$ python3 -q
>>> import numpy as np
>>> np.set_printoptions(precision=1, suppress=True, linewidth=120, sign=" ")
>>> E = np.load("mat.npy")
>>> E
array([[-1,  0,  0],
       [ 0, -5,  0],
       [ 0,  0, -4]])
>>> evals, V = np.linalg.eigh(E)
>>> V @ np.diag(evals) @ V.T
array([[-1.,  0.,  0.],
       [ 0., -5.,  0.],
       [ 0.,  0., -4.]])
>>> np.linalg.svd(E, compute_uv=False)
array([ 5.,  4.,  1.])
>>> V.T @ V
array([[ 1.,  0.,  0.],
       [ 0.,  1.,  0.],
       [ 0.,  0.,  1.]])
>>> np.linalg.eigvalsh(E @ E)
array([  1.,  16.,  25.])
>>> m1 = np.load("run7.npy")
>>> m1
array([[ 1. ,  0. ,  0. ,  0. ,  0. ,  0. ],
       [ 0. ,  1. ,  0. ,  0. ,  0. ,  0. ],
       [ 0. ,  0. ,  0.7, -0.7,  0. ,  0. ],
       [ 0. ,  0. ,  0.7,  0.7,  0. ,  0. ],
       [ 0. ,  0. ,  0. ,  0. ,  1. ,  0. ],
       [ 0. ,  0. ,  0. ,  0. ,  0. ,  1. ]])
>>> x = np.array([3, 3, 1, -3, -3, 0])
>>> rhs = m1 @ x
>>> c, lr = np.zeros(6), 1 / np.linalg.norm(m1, 2) ** 2
>>> for i in range(10):
...     c -= lr * m1.T @ (m1 @ c - rhs)
...     if i % 2 == 0: print(i, round(np.linalg.norm(m1 @ c - rhs), 1))
... 
0 0.0
2 0.0
4 0.0
6 0.0
8 0.0
>>> round(float(np.linalg.cond(m1)), 1)
1.0
>>> np.round(m1.sum(axis=1), 1) + 0
array([ 1. ,  1. ,  0. ,  1.4,  1. ,  1. ])
>>> round(float(np.linalg.norm(m1)), 1)
2.4
>>> np.unravel_index(np.abs(m1).argmax(), m1.shape)
(np.int64(0), np.int64(0))
>>> data = np.load("test17.npy")
>>> data
array([[ 2,  4,  5,  0,  1,  4,  3],
       [ 4,  2,  4,  5,  0,  1,  4],
       [ 5,  4,  2,  4,  5,  0,  1],
       [ 0,  5,  4,  2,  4,  5,  0],
       [ 1,  0,  5,  4,  2,  4,  5],
       [ 4,  1,  0,  5,  4,  2,  4],
       [ 3,  4,  1,  0,  5,  4,  2]])
>>> A2 = data[0, 0] * data[1:] - np.outer(data[1:, 0], data[0])
>>> A2
array([[  0, -12, -12,  10,  -4, -14,  -4],
       [  0, -12, -21,   8,   5, -20, -13],
       [  0,  10,   8,   4,   8,  10,   0],
       [  0,  -4,   5,   8,   3,   4,   7],
       [  0, -14, -20,  10,   4, -12,  -4],
       [  0,  -4, -13,   0,   7,  -4,  -5]])
>>> np.linalg.matrix_rank(A2), np.linalg.matrix_rank(data)
(np.int64(6), np.int64(7))
>>> A2 = np.linalg.inv(data)
>>> np.round(np.linalg.det(data) * np.linalg.det(A2), 1)
np.float64(1.0)
>>> np.round(np.linalg.slogdet(data)[0], 1)
np.float64(-1.0)
>>> np.round(data @ A2, 1) + 0
array([[ 1.,  0.,  0.,  0.,  0.,  0.,  0.],
       [ 0.,  1.,  0.,  0.,  0.,  0.,  0.],
       [ 0.,  0.,  1.,  0.,  0.,  0.,  0.],
       [ 0.,  0.,  0.,  1.,  0.,  0.,  0.],
       [ 0.,  0.,  0.,  0.,  1.,  0.,  0.],
       [ 0.,  0.,  0.,  0.,  0.,  1.,  0.],
       [ 0.,  0.,  0.,  0.,  0.,  0.,  1.]])
>>> (np.abs(A2) > 1e-9).astype(int)
array([[ 1,  1,  1,  1,  1,  1,  1],
       [ 1,  1,  1,  1,  1,  1,  1],
       [ 1,  1,  1,  1,  1,  1,  1],
       [ 1,  1,  1,  1,  1,  1,  1],
       [ 1,  1,  1,  1,  1,  1,  1],
       [ 1,  1,  1,  1,  1,  1,  1],
       [ 1,  1,  1,  1,  1,  1,  1]])
>>> arr = np.load("w.npy")
>>> arr
array([[ 12.2,  11.9,  -5.7,  -5.9,  -9.1,   3.1],
       [  4.1,  -4.1,   8. ,   0. , -12.9,   2.9],
       [  4. ,   0. ,   2.9,  -1.1,  -8. ,   1.9],
       [  0.1, -12. ,  15.1,   3.1, -15. ,   3. ],
       [  0.1, -11.9,  15. ,   2.9, -15. ,   2.9],
       [ 12.1,   7.9,  -1.1,  -4.9, -14. ,   4. ],
       [  8. ,  -3.9,  11. ,  -1. , -21. ,   5. ],
       [ -0.2, -11.9,  15. ,   3. , -14.9,   3. ],
       [  0. ,   0. ,  -0.1,  -0.1,   0.1,   0.1],
       [ 12. ,  -0.1,   9. ,  -3.1, -23.9,   6. ]])
>>> Uu, sv, vt = np.linalg.svd(arr)
>>> sv
array([ 58.6,  34.2,   0.3,   0.3,   0.2,   0.2])
>>> A2 = Uu[:, :2] @ np.diag(sv[:2]) @ vt[:2]
>>> np.linalg.matrix_rank(arr, rtol=0.05)
np.int64(2)
>>> np.round(np.linalg.norm(arr - A2, 2), 1), round(float(sv[2]), 1)
(np.float64(0.3), 0.3)
>>> round(np.abs(arr - A2).max(), 1)
np.float64(0.1)
